In [1]: import numpy as np

In [2]: from numpy import linalg as LA

In [3]: np.set_printoptions(suppress=True, linewidth=160)

In [4]: rnd = lambda a: np.round(a, 1) + 0

In [5]: m1 = np.load("x.npy")

In [6]: m1
Out[6]: 
array([[0, 1, 0, 1, 0, 0, 0],
       [1, 0, 0, 0, 0, 1, 0],
       [0, 0, 0, 1, 1, 1, 0],
       [1, 0, 1, 0, 0, 1, 0],
       [0, 0, 1, 0, 0, 0, 0],
       [0, 1, 1, 1, 0, 0, 1],
       [0, 0, 0, 0, 0, 1, 0]])

In [7]: rk = LA.matrix_rank(m1)

In [8]: rk
Out[8]: np.int64(6)

In [9]: null = LA.svd(m1)[2][rk:].T

In [10]: rnd(null[:, 0] / null[np.abs(null[:, 0]).round(6).argmax(), 0])
Out[10]: array([ 0.,  1.,  0., -1.,  1.,  0.,  0.])

In [11]: rnd(null @ null.T)
Out[11]: 
array([[ 0. ,  0. ,  0. ,  0. ,  0. ,  0. ,  0. ],
       [ 0. ,  0.3,  0. , -0.3,  0.3,  0. ,  0. ],
       [ 0. ,  0. ,  0. ,  0. ,  0. ,  0. ,  0. ],
       [ 0. , -0.3,  0. ,  0.3, -0.3,  0. ,  0. ],
       [ 0. ,  0.3,  0. , -0.3,  0.3,  0. ,  0. ],
       [ 0. ,  0. ,  0. ,  0. ,  0. ,  0. ,  0. ],
       [ 0. ,  0. ,  0. ,  0. ,  0. ,  0. ,  0. ]])

In [12]: [int(LA.matrix_rank(m1[:i])) for i in range(1, len(m1) + 1)]
Out[12]: [1, 2, 3, 4, 4, 5, 6]

In [13]: [int(LA.matrix_rank(np.delete(m1, i, axis=0))) for i in range(7)]
Out[13]: [5, 6, 5, 6, 6, 5, 5]

In [14]: null.shape
Out[14]: (7, 1)

In [15]: rnd(m1 @ null)
Out[15]: 
array([[0.],
       [0.],
       [0.],
       [0.],
       [0.],
       [0.],
       [0.]])

In [16]: print(np.allclose(m1 @ null, 0))
True

In [17]: w, evecs = LA.eigh(m1)

In [18]: rnd(evecs.T @ evecs)
Out[18]: 
array([[1., 0., 0., 0., 0., 0., 0.],
       [0., 1., 0., 0., 0., 0., 0.],
       [0., 0., 1., 0., 0., 0., 0.],
       [0., 0., 0., 1., 0., 0., 0.],
       [0., 0., 0., 0., 1., 0., 0.],
       [0., 0., 0., 0., 0., 1., 0.],
       [0., 0., 0., 0., 0., 0., 1.]])

In [19]: rnd(evecs.T @ m1 @ evecs)
Out[19]: 
array([[-2.1,  0. ,  0. ,  0. ,  0. ,  0. ,  0. ],
       [ 0. , -1.6,  0. ,  0. ,  0. ,  0. ,  0. ],
       [ 0. ,  0. , -0.5,  0. ,  0. ,  0. ,  0. ],
       [ 0. ,  0. ,  0. ,  0. ,  0. ,  0. ,  0. ],
       [ 0. ,  0. ,  0. ,  0. ,  0.6,  0. ,  0. ],
       [ 0. ,  0. ,  0. ,  0. ,  0. ,  1. ,  0. ],
       [ 0. ,  0. ,  0. ,  0. ,  0. ,  0. ,  2.7]])

In [20]: print(rnd(evecs @ np.diag(w) @ evecs.T))
[[0. 1. 0. 1. 0. 0. 0.]
 [1. 0. 0. 0. 0. 1. 0.]
 [0. 0. 0. 1. 1. 1. 0.]
 [1. 0. 1. 0. 0. 1. 0.]
 [0. 0. 1. 0. 0. 0. 0.]
 [0. 1. 1. 1. 0. 0. 1.]
 [0. 0. 0. 0. 0. 1. 0.]]

In [21]: rng = np.random.default_rng(837857)

In [22]: other = m1 + rng.integers(-2, 3, (7, 6)) @ rng.integers(-2, 3, (6, 7))

In [23]: other
Out[23]: 
array([[ -2,   4,   4,  -8,  -2,   3,   0],
       [  7,   2,  -3,   9,   2,  -2, -12],
       [  4,  -2,  -3,   6,  -2,  -8,  -7],
       [  6,  -3,   1,   3,  -4,  -9,  -7],
       [  0,  -3,   5,   3,  -3,   2,  -3],
       [  2,   5,   0,   2,  -3,   0,  -4],
       [ -2,  -1,  -2,   3,   6,   4,  -4]])

In [24]: print(rnd(LA.svd(other - m1, compute_uv=False)))
[25.6 12.9  9.7  7.2  5.   2.4  0. ]

In [25]: other - m1
Out[25]: 
array([[ -2,   3,   4,  -9,  -2,   3,   0],
       [  6,   2,  -3,   9,   2,  -3, -12],
       [  4,  -2,  -3,   5,  -3,  -9,  -7],
       [  5,  -3,   0,   3,  -4, -10,  -7],
       [  0,  -3,   4,   3,  -3,   2,  -3],
       [  2,   4,  -1,   1,  -3,   0,  -5],
       [ -2,  -1,  -2,   3,   6,   3,  -4]])

In [26]: J = np.load("sample7.npy")

In [27]: J
Out[27]: 
array([[ 4,  0,  0,  0,  0,  0],
       [ 6,  3,  0,  0,  0,  0],
       [ 6, -2,  4,  0,  0,  0],
       [ 7,  3,  5,  5,  0,  0],
       [-4,  6,  4, -4, -6,  0],
       [-9,  9,  7, -1, -2, -3]])

In [28]: # triangular, det is the product of the diagonal

In [29]: (J + J.T) / 2
Out[29]: 
array([[ 4. ,  3. ,  3. ,  3.5, -2. , -4.5],
       [ 3. ,  3. , -1. ,  1.5,  3. ,  4.5],
       [ 3. , -1. ,  4. ,  2.5,  2. ,  3.5],
       [ 3.5,  1.5,  2.5,  5. , -2. , -0.5],
       [-2. ,  3. ,  2. , -2. , -6. , -1. ],
       [-4.5,  4.5,  3.5, -0.5, -1. , -3. ]])

In [30]: rnd(LA.det(J))
Out[30]: np.float64(4320.0)

In [31]: other = J + rng.integers(-2, 3, (6, 5)) @ rng.integers(-2, 3, (5, 6))

In [32]: other
Out[32]: 
array([[ 10,   3,   0,   4,  -4,   5],
       [ 16,   4,  -1,   1,   0,  -2],
       [ -2,   6,   8,  -6, -12,   0],
       [  7,   5,   5,  -3,   0, -10],
       [  0,   5,   1,  -5,  -2,  -4],
       [ -3,  10,   7,   3,  -6,   1]])

In [33]: other - J
Out[33]: 
array([[  6,   3,   0,   4,  -4,   5],
       [ 10,   1,  -1,   1,   0,  -2],
       [ -8,   8,   4,  -6, -12,   0],
       [  0,   2,   0,  -8,   0, -10],
       [  4,  -1,  -3,  -1,   4,  -4],
       [  6,   1,   0,   4,  -4,   4]])

In [34]: rnd(LA.svd(other - J, compute_uv=False))
Out[34]: array([20.1, 16.7, 12.5,  1.8,  1.1,  0. ])

In [35]: LA.matrix_rank(other - J, tol=1e-8)
Out[35]: np.int64(5)

In [36]: np.abs(other - J).sum(axis=1)
Out[36]: array([22, 15, 38, 20, 17, 19])

In [37]: t3 = np.stack([J, 4 * J, J[::-1]])

In [38]: t3.shape
Out[38]: (3, 6, 6)

In [39]: (t3 @ J.T).shape
Out[39]: (3, 6, 6)

In [40]: labels = rng.integers(0, 3, 8)

In [41]: feats = (labels[:, None] == labels) * 4 + np.eye(8)

In [42]: feats
Out[42]: 
array([[5., 0., 0., 0., 0., 0., 4., 4.],
       [0., 5., 4., 0., 4., 4., 0., 0.],
       [0., 4., 5., 0., 4., 4., 0., 0.],
       [0., 0., 0., 5., 0., 0., 0., 0.],
       [0., 4., 4., 0., 5., 4., 0., 0.],
       [0., 4., 4., 0., 4., 5., 0., 0.],
       [4., 0., 0., 0., 0., 0., 5., 4.],
       [4., 0., 0., 0., 0., 0., 4., 5.]])

In [43]: x = np.array([-2, -2, 4, -2, 2, 4, -4, -2])

In [44]: rhs = feats @ x

In [45]: coef, lr = np.zeros(8), 1 / LA.norm(feats, 2) ** 2

In [46]: for i in range(15):
    ...:     coef -= lr * feats.T @ (feats @ coef - rhs)
    ...:     if i % 5 == 0: print(i, round(LA.norm(feats @ coef - rhs), 1))
    ...: 
0 27.0
5 7.7
10 6.2

In [47]: print(rnd(coef))
[-2.6  1.8  2.1 -1.5  2.   2.1 -2.7 -2.6]
